$ python -q
>>> import numpy as np
>>> np.set_printoptions(suppress=True, linewidth=100)
>>> tidy = lambda a: np.round(a, 1) + 0
>>> E = np.loadtxt("data.csv", delimiter=",")
>>> tidy(E)
array([[ 7.4, -1.8, -6.5],
       [ 8.7, -4.5, -2.1],
       [ 8.4, -5.4,  0.3],
       [-3.9, -1.5,  9.1],
       [-8.7,  4.3,  2.5],
       [ 7.8, -5.8,  2.3],
       [-5. ,  5.9, -6.3],
       [-2. , -2.8,  9.4],
       [ 7.9, -2.4, -5.7],
       [-8.5,  3.5,  4. ],
       [-5.8,  6. , -5.5],
       [ 1.9,  2.9, -9.4],
       [-5.7, -0.1,  8.2],
       [ 1.7, -4.8,  8.6],
       [ 2.7, -5.2,  8.1],
       [-4. , -1.4,  9. ],
       [-2.6,  5.1, -8.2],
       [ 4.8,  0.8, -8.7],
       [ 8.6, -3.9, -3.3]])
>>> ang = np.radians(45)
>>> R = np.eye(3)
>>> R[0, 0] = R[2, 2] = np.cos(ang)
>>> R[0, 2], R[2, 0] = -np.sin(ang), np.sin(ang)
>>> tidy(R)
array([[ 0.7,  0. , -0.7],
       [ 0. ,  1. ,  0. ],
       [ 0.7,  0. ,  0.7]])
>>> M2 = E @ R.T
>>> tidy(np.abs(M2 - E).max(axis=0))
array([6.6, 0. , 7.2])
>>> tidy(np.linalg.det(R)), tidy(np.trace(R))
(np.float64(1.0), np.float64(2.4))
>>> Uu, sig, Vt = np.linalg.svd(E)
>>> np.argmax(sig[:-1] / (sig[1:] + 1e-6)) + 1
np.int64(2)
>>> tidy(sig)
array([32.6, 29. ,  0. ])
>>> M2 = Uu[:, :2] @ np.diag(sig[:2]) @ Vt[:2]
>>> tidy(np.linalg.norm(E - M2) / np.linalg.norm(E))
np.float64(0.0)
>>> tidy(np.linalg.norm(E - M2, 2)), tidy(sig[2])
(np.float64(0.0), np.float64(0.0))
>>> A = np.array([[2.0, 0.0, 0.0], [0.0, -1.0, 2.0], [0.0, -2.0, 1.0]])
>>> A
array([[ 2.,  0.,  0.],
       [ 0., -1.,  2.],
       [ 0., -2.,  1.]])
>>> tidy(np.linalg.norm(A))
np.float64(3.7)
>>> A.sum(axis=1)
array([ 2.,  1., -1.])
>>> A.shape
(3, 3)
>>> A.sum(axis=0)
array([ 2., -3.,  3.])
>>> np.count_nonzero(A)
np.int64(5)
>>> tidy(A.mean(axis=0))
array([ 0.7, -1. ,  1. ])
>>> np.abs(A).max()
np.float64(2.0)
